$ ipython --no-banner

In [1]: import numpy as np

In [2]: np.set_printoptions(precision=1, suppress=True, linewidth=100, floatmode="fixed")

In [3]: E = np.load("out18.npy")

In [4]: print(E)
[[-0.3 -0.3  0.0  0.9 -1.7  0.4]
 [ 0.9 -0.4 -0.9 -0.7  1.1  0.6]
 [-1.8  0.9 -1.0  1.3 -0.9 -0.1]
 [-0.2 -1.1 -1.5 -1.3 -0.5  1.2]
 [-0.3  0.0  0.4 -0.6  0.5 -1.0]
 [-1.5  1.4  0.5 -0.1  0.0  0.5]]

In [5]: rng = np.random.default_rng(3581)

In [6]: labels = rng.permutation(6)

In [7]: print(labels)
[1 5 2 0 3 4]

In [8]: Y = E[labels][:, labels]

In [9]: print(Y)
[[-0.4  0.6 -0.9  0.9 -0.7  1.1]
 [ 1.4  0.5  0.5 -1.5 -0.1  0.0]
 [ 0.9 -0.1 -1.0 -1.8  1.3 -0.9]
 [-0.3  0.4  0.0 -0.3  0.9 -1.7]
 [-1.1  1.2 -1.5 -0.2 -1.3 -0.5]
 [ 0.0 -1.0  0.4 -0.3 -0.6  0.5]]

In [10]: vec = np.array([8, -9, 0, 0, 6, -4])

In [11]: h1 = np.maximum(E @ vec, 0)

In [12]: print(np.maximum(E @ (3 * vec), 0))
[ 0.0 45.0  0.0  1.5 13.8  0.0]

In [13]: print(h1)
[ 0.0 15.0  0.0  0.5  4.6  0.0]

In [14]: print(np.tanh(E @ vec))
[-1.0  1.0 -1.0  0.5  1.0 -1.0]

In [15]: print(np.flatnonzero(h1 > 1e-9))
[1 3 4]

In [16]: print(E * (h1 > 1e-9)[:, None])
[[-0.0 -0.0  0.0  0.0 -0.0  0.0]
 [ 0.9 -0.4 -0.9 -0.7  1.1  0.6]
 [-0.0  0.0 -0.0  0.0 -0.0 -0.0]
 [-0.2 -1.1 -1.5 -1.3 -0.5  1.2]
 [-0.3  0.0  0.4 -0.6  0.5 -1.0]
 [-0.0  0.0  0.0 -0.0  0.0  0.0]]

In [17]: M = np.load("sample15.npy")

In [18]: print(M)
[[1.0 0.5 0.2 0.1]
 [0.5 1.0 0.5 0.2]
 [0.2 0.5 1.0 0.5]
 [0.1 0.2 0.5 1.0]]

In [19]: evals, evecs = np.linalg.eig(M)

In [20]: print(np.round(M @ evecs[:, 0] - evals[0] * evecs[:, 0], 1) + 0)
[0.0 0.0 0.0 0.0]

In [21]: print(np.sort(np.linalg.eigvals(np.linalg.inv(M))))
[0.5 0.9 1.7 2.9]

In [22]: w1 = np.array([[-1, 2], [-3, -1], [1, 2], [3, 2]])

In [23]: c = np.array([2, 1])

In [24]: hid = np.maximum(M @ w1 + c, 0)

In [25]: print((hid > 0).astype(int))
[[1 1]
 [0 1]
 [1 1]
 [1 1]]

In [26]: print(np.linalg.matrix_rank(hid))
2

In [27]: cent = np.array([[6, 4], [7, 7]])

In [28]: print(hid @ cent)
[[21.7 21.7]
 [16.8 16.8]
 [44.1 38.5]
 [56.8 47.2]]

In [29]: print(np.linalg.cond(E) > 100)
True

In [30]: print(np.abs(np.linalg.svd(E)[2][-1]))
[0.4 0.6 0.3 0.3 0.4 0.2]

In [31]: print([round(float(x), 1) for x in np.linalg.svd(E, compute_uv=False)[:3]])
[3.7, 2.8, 2.1]

In [32]: print(round(np.log10(np.linalg.cond(E))))
3

In [33]: arr = np.load("arr.npy")

In [34]: print(arr)
[[ 0.2 -0.1 -1.3 -1.8  0.0]
 [-0.6  0.0  0.4  0.2  0.7]
 [-1.1  0.0  0.3 -0.6  0.6]
 [ 0.8  0.5  0.8 -0.1 -0.4]]

In [35]: left, sig, Vt = np.linalg.svd(arr, full_matrices=False)

In [36]: print(np.cumsum(sig ** 2) / np.sum(sig ** 2))
[0.6 0.9 1.0 1.0]

In [37]: print(sig / sig[0])
[1.0 0.8 0.4 0.1]

In [38]: print(np.round(np.abs(Vt[0]), 1) + 0)
[0.0 0.1 0.6 0.8 0.0]

In [39]: print(np.round(left.T @ arr @ Vt.T, 1) + 0)
[[2.3 0.0 0.0 0.0]
 [0.0 1.8 0.0 0.0]
 [0.0 0.0 1.0 0.0]
 [0.0 0.0 0.0 0.3]]

In [40]: print((sig > 1e-8).sum())
4

In [41]: print(np.allclose(left * sig @ Vt, arr))
True

In [42]: print(sig)
[2.3 1.8 1.0 0.3]

In [43]: print(np.round(left.T @ left, 1) + 0)
[[1.0 0.0 0.0 0.0]
 [0.0 1.0 0.0 0.0]
 [0.0 0.0 1.0 0.0]
 [0.0 0.0 0.0 1.0]]

In [44]: print(left.shape, sig.shape, Vt.shape)
(4, 4) (4,) (4, 5)

In [45]: vec = np.array([9, 3, 7, 1, 8])

In [46]: print((arr @ vec).argmax())
3

In [47]: print(arr @ np.eye(5)[1])
[-0.1  0.0  0.0  0.5]

In [48]: print(np.einsum("ij,j->i", arr, vec))
[-9.4  3.2 -3.6 11.0]

In [49]: Y = arr + rng.integers(-2, 3, (4, 3)) @ rng.integers(-2, 3, (3, 5))

In [50]: print(Y)
[[ 0.2  2.9 -5.3 -1.8  3.0]
 [ 4.4  1.0 -2.6 -4.8  1.7]
 [-4.1  0.0  1.3  2.4  0.6]
 [ 2.8  6.5 -5.2 -4.1  3.6]]

In [51]: print(np.abs(Y - arr).sum(axis=1))
[10.0 15.0  7.0 22.0]

In [52]: gram = arr.T @ arr

In [53]: print(np.allclose(gram, gram.T))
True

In [54]: mat = np.load("data.npy")

In [55]: print(mat)
[[-0.6  0.3 -0.3 -0.2  0.2 -0.2  0.4 -0.1  0.4 -0.3]
 [-2.3  0.8 -1.4 -0.6  0.9 -0.7  1.6  0.0  1.5 -1.5]
 [-0.5  0.1 -0.6 -0.3  0.2 -0.1  0.4 -0.1  0.4 -0.3]
 [ 1.2 -0.3  0.8  0.5 -0.4  0.4 -0.8  0.2 -0.8  0.9]
 [ 3.9 -1.4  2.6  1.1 -1.4  1.3 -2.6 -0.1 -2.4  2.6]
 [-4.2  1.3 -2.8 -1.3  1.4 -1.4  2.7  0.0  2.8 -2.8]
 [ 4.9 -1.5  3.1  1.5 -1.6  1.6 -3.1  0.0 -3.3  3.2]
 [-2.6  0.9 -1.8 -0.8  0.8 -1.0  1.7 -0.1  1.8 -1.6]
 [-0.2 -0.1 -0.2 -0.3  0.1 -0.1  0.0  0.2  0.2 -0.1]
 [-0.9  0.4 -0.7 -0.3  0.4 -0.3  0.6  0.0  0.6 -0.5]
 [-3.1  1.0 -2.2 -1.2  1.0 -1.1  2.1 -0.3  2.4 -2.1]
 [ 0.5  0.0  0.3  0.0 -0.3  0.2 -0.2  0.1 -0.2  0.4]
 [ 0.0 -0.1  0.0  0.0  0.0  0.2 -0.2  0.0  0.0  0.1]]

In [56]: T = np.stack([mat, 5 * mat, mat[::-1]])

In [57]: print(T.shape)
(3, 13, 10)

In [58]: print(np.linalg.matrix_rank(T))
[10 10 10]

In [59]: print(np.linalg.norm(T, axis=(1, 2)))
[16.2 80.8 16.2]

In [60]: vec = np.array([3, -9, -9, 1, 8, -2, 2, 9, 7, -6])

In [61]: rhs = mat @ vec

In [62]: c, lr = np.zeros(10), 1 / np.linalg.norm(mat, 2) ** 2

In [63]: for i in range(12):
    ...:     c -= lr * mat.T @ (mat @ c - rhs)
    ...:     if i % 2 == 0: print(i, round(np.linalg.norm(mat @ c - rhs), 1))
    ...: 
0 5.8
2 5.8
4 5.7
6 5.7
8 5.7
10 5.7

In [64]: print(c.round(1) + 0)
[-4.1  1.3 -2.7 -1.3  1.4 -1.4  2.6  0.0  2.7 -2.7]

In [65]: vec = np.array([-2, 4, 0, -2, 5, 4, 5, 5, -3, -5])

In [66]: rhs = mat @ vec

In [67]: print(rhs)
[  4.8  21.7   4.4 -10.1 -36.7  36.7 -42.0  21.0   1.6   8.5  25.5  -3.6  -1.1]

In [68]: print(np.round(np.linalg.solve(mat.T @ mat, mat.T @ rhs), 1) + 0)
[-2.0  4.0  0.0 -2.0  5.0  4.0  5.0  5.0 -3.0 -5.0]

In [69]: print(np.round(np.linalg.lstsq(mat, rhs)[0], 1) + 0)
[-2.0  4.0  0.0 -2.0  5.0  4.0  5.0  5.0 -3.0 -5.0]

In [70]: print(np.round(np.linalg.pinv(mat) @ mat, 1) + 0)
[[1.0 0.0 0.0 0.0 0.0 0.0 0.0 0.0 0.0 0.0]
 [0.0 1.0 0.0 0.0 0.0 0.0 0.0 0.0 0.0 0.0]
 [0.0 0.0 1.0 0.0 0.0 0.0 0.0 0.0 0.0 0.0]
 [0.0 0.0 0.0 1.0 0.0 0.0 0.0 0.0 0.0 0.0]
 [0.0 0.0 0.0 0.0 1.0 0.0 0.0 0.0 0.0 0.0]
 [0.0 0.0 0.0 0.0 0.0 1.0 0.0 0.0 0.0 0.0]
 [0.0 0.0 0.0 0.0 0.0 0.0 1.0 0.0 0.0 0.0]
 [0.0 0.0 0.0 0.0 0.0 0.0 0.0 1.0 0.0 0.0]
 [0.0 0.0 0.0 0.0 0.0 0.0 0.0 0.0 1.0 0.0]
 [0.0 0.0 0.0 0.0 0.0 0.0 0.0 0.0 0.0 1.0]]

In [71]: rhs = rhs + 0.1 * rng.normal(size=13)

In [72]: print(rhs)
[  4.7  21.5   4.4 -10.1 -36.8  36.6 -42.0  21.0   1.6   8.6  25.4  -3.6  -1.1]

In [73]: c, *_ = np.linalg.lstsq(mat, rhs)

In [74]: print(c.round())
[-2.0  5.0 -1.0 -2.0  5.0  4.0  4.0  5.0 -3.0 -6.0]

In [75]: print(np.round(np.linalg.norm(rhs - mat @ c), 1))
0.2

In [76]: print([round(float(np.linalg.norm(np.linalg.solve(mat.T @ mat + lam * np.eye(10), mat.T @ rhs))), 2) for lam in (0, 1, 10, 100)])
[12.53, 5.31, 4.72, 3.53]

In [77]: Y = np.c_[mat[:, :6] @ np.array([[-2, -2, 0, 1, 2, -2],
    ...:     [1, 2, -1, 0, -2, 1],
    ...:     [0, 1, 2, -2, 2, 2],
    ...:     [1, 0, 1, 0, -1, 0],
    ...:     [1, 0, -2, -1, 1, 1],
    ...:     [-2, -2, -2, 0, 0, -2]]), np.array([-5, 6, 4, 7, -6, 7, 9, 6, -4, 8, 8, 1, -8])]

In [78]: print(Y.round(1) + 0)
[[  1.9   1.9  -1.1  -0.2  -2.0   1.5  -5.0]
 [  7.1   6.2  -4.6  -0.4  -7.5   4.9   6.0]
 [  1.2   0.8  -1.8   0.5  -1.9   0.3   4.0]
 [ -3.4  -3.0   2.4   0.0   3.7  -2.3   7.0]
 [-12.1 -10.6   7.9   0.1  13.3  -8.0  -6.0]
 [ 12.6  11.0  -8.2   0.0 -13.9   8.3   7.0]
 [-14.6 -12.9   9.2   0.3  15.9  -9.9   9.0]
 [  8.1   7.2  -4.9   0.2  -9.0   5.3   6.0]
 [  0.3   0.2  -0.6   0.1  -0.2   0.2  -4.0]
 [  2.9   2.5  -2.3   0.1  -3.3   1.8   8.0]
 [  9.2   8.2  -6.4   0.3 -10.4   6.0   8.0]
 [ -1.7  -1.1   0.8   0.2   1.3  -1.1   1.0]
 [ -0.5  -0.6  -0.3   0.0   0.2  -0.5  -8.0]]

In [79]: print(np.linalg.matrix_rank(Y))
7

In [80]: print(np.linalg.matrix_rank(np.c_[mat, Y]))
11

In [81]: print(np.round(np.linalg.norm(Y - mat @ np.linalg.lstsq(mat, Y)[0], axis=0), 1) + 0)
[0.0 0.0 0.0 0.0 0.0 0.0 6.5]

In [82]: W0 = np.load("block3.npy")

In [83]: print(W0)
[[ 1  2  1]
 [ 1  3  1]
 [ 1  5  2]
 [ 1  7  3]
 [ 1  8  5]
 [ 3 10  5]
 [ 4 11  6]
 [ 6 13  8]
 [ 7 13 10]
 [ 7 13 10]
 [ 7 13 12]
 [ 9 13 12]
 [10 13 12]
 [10 15 12]
 [10 17 12]
 [11 18 13]]

In [84]: left, sig, Vt = np.linalg.svd(W0, full_matrices=False)

In [85]: print(np.round(np.sqrt((sig ** 2).sum()), 1), round(np.linalg.norm(W0), 1))
64.8 64.8

In [86]: print(left.shape, sig.shape, Vt.shape)
(16, 3) (3,) (3, 3)

In [87]: print(np.abs(Vt[0]))
[0.4 0.7 0.5]

In [88]: print(np.allclose(left * sig @ Vt, W0))
True

In [89]: print(sig)
[64.3  6.8  3.0]

In [90]: print((sig > 1e-8).sum())
3

In [91]: X = np.loadtxt("w.csv", delimiter=",")

In [92]: print(X)
[[ -8.0  -5.0  -3.0   9.0   7.0  -6.0 -13.0  -5.0]
 [ -6.0  -6.0   6.0  10.0  16.0 -10.0  -8.0 -10.0]
 [ -2.0  -9.0   6.0   1.0   9.0  -6.0  -5.0  -7.0]
 [ -2.0  -3.0   3.0  -1.0   3.0  -2.0  -1.0  -3.0]
 [ -3.0  -1.0  -3.0   5.0   2.0  -2.0  -6.0  -1.0]
 [ -4.0  -1.0  -3.0  11.0   7.0  -5.0  -9.0  -3.0]
 [ -6.0  -6.0   6.0  10.0  16.0 -10.0  -8.0 -10.0]
 [ -3.0  -7.0   0.0   7.0   8.0  -6.0 -10.0  -5.0]
 [  2.0  -9.0   3.0   5.0   9.0  -6.0  -7.0  -5.0]
 [ -5.0  -8.0  -3.0   6.0   5.0  -5.0 -13.0  -4.0]
 [ -7.0  -3.0   6.0   1.0   8.0  -5.0  -2.0  -7.0]
 [-12.0  -1.0   3.0   3.0   7.0  -5.0  -5.0  -7.0]]

In [93]: left, sig, Vt = np.linalg.svd(X)

In [94]: evecs = Vt[:(sig > 1e-8).sum()]

In [95]: vec = X[1] + 3 * X[3] + rng.integers(2) * np.eye(8)[1]

In [96]: print(vec)
[-12.0 -15.0  15.0   7.0  25.0 -16.0 -11.0 -19.0]

In [97]: print(np.diag(evecs.T @ evecs))
[0.9 0.7 0.4 0.7 0.5 0.1 0.6 0.2]

In [98]: print(np.linalg.matrix_rank(np.vstack([X, vec])))
4

In [99]: print(np.allclose(evecs.T @ evecs @ vec, vec))
True

In [100]: print(np.round(np.linalg.norm(vec - evecs.T @ evecs @ vec), 1))
0.0

In [101]: print(np.round(evecs.T @ evecs, 1) + 0)
[[ 0.9 -0.2  0.0  0.1  0.0  0.0  0.1  0.2]
 [-0.2  0.7 -0.1  0.2  0.0  0.1  0.3  0.1]
 [ 0.0 -0.1  0.4 -0.2  0.3 -0.1  0.3 -0.2]
 [ 0.1  0.2 -0.2  0.7  0.3 -0.1 -0.2  0.0]
 [ 0.0  0.0  0.3  0.3  0.5 -0.2  0.0 -0.2]
 [ 0.0  0.1 -0.1 -0.1 -0.2  0.1  0.1  0.1]
 [ 0.1  0.3  0.3 -0.2  0.0  0.1  0.6  0.0]
 [ 0.2  0.1 -0.2  0.0 -0.2  0.1  0.0  0.2]]

In [102]: print(np.argsort(-np.linalg.norm(X, axis=0).round(6), kind="stable")[:3])
[4 6 3]

In [103]: print([round(float(x), 1) for x in np.linalg.svd(X, compute_uv=False)[:3]])
[59.8, 19.5, 13.6]

In [104]: print(np.linalg.cond(X) > 100)
True

In [105]: print(round(np.linalg.norm(X, 2) / np.linalg.norm(X), 1))
0.9

In [106]: m1 = np.array([[10, 1, 4, -1, -3],
     ...:     [-2, 7, -2, -3, -3],
     ...:     [-3, 3, -5, -3, 5],
     ...:     [-3, -4, -2, 7, -2],
     ...:     [-2, 2, -3, 5, 3]])

In [107]: def softmax(z):
     ...:     e = np.exp(z - z.max(axis=-1, keepdims=True))
     ...:     return e / e.sum(axis=-1, keepdims=True)
     ...: 

In [108]: print(np.round(softmax(m1[3] + 3), 1) + 0)
[0.0 0.0 0.0 1.0 0.0]

In [109]: print(np.round(softmax(m1[3]), 1) + 0)
[0.0 0.0 0.0 1.0 0.0]

In [110]: scores = m1 @ m1.T / np.sqrt(5)

In [111]: print(softmax(scores)[3] @ m1)
[-3.0 -4.0 -2.0  7.0 -2.0]

In [112]: print(np.allclose(m1 @ m1.T, m1.T @ m1))
False

In [113]: print(round(float(np.linalg.det(m1)), 1))
-11918.0

In [114]: print(m1 @ m1)
[[ 95  27  29 -47 -20]
 [-13  47   3 -49 -28]
 [-22  25  -2  13  -4]
 [-33 -69  -2  60  -9]
 [-36 -11 -16  55 -16]]

In [115]: print(np.sort(np.abs(np.linalg.eigvals(m1))))
[ 3.5  5.8  5.8  8.5 11.8]

In [116]: Y = m1 / np.sqrt((m1 ** 2).mean(axis=1, keepdims=True))

In [117]: print(Y[2])
[-0.8  0.8 -1.3 -0.8  1.3]

In [118]: print(np.linalg.norm(Y, axis=1))
[2.2 2.2 2.2 2.2 2.2]

In [119]: print(m1 - m1.mean(axis=1, keepdims=True))
[[ 7.8 -1.2  1.8 -3.2 -5.2]
 [-1.4  7.6 -1.4 -2.4 -2.4]
 [-2.4  3.6 -4.4 -2.4  5.6]
 [-2.2 -3.2 -1.2  7.8 -1.2]
 [-3.0  1.0 -4.0  4.0  2.0]]
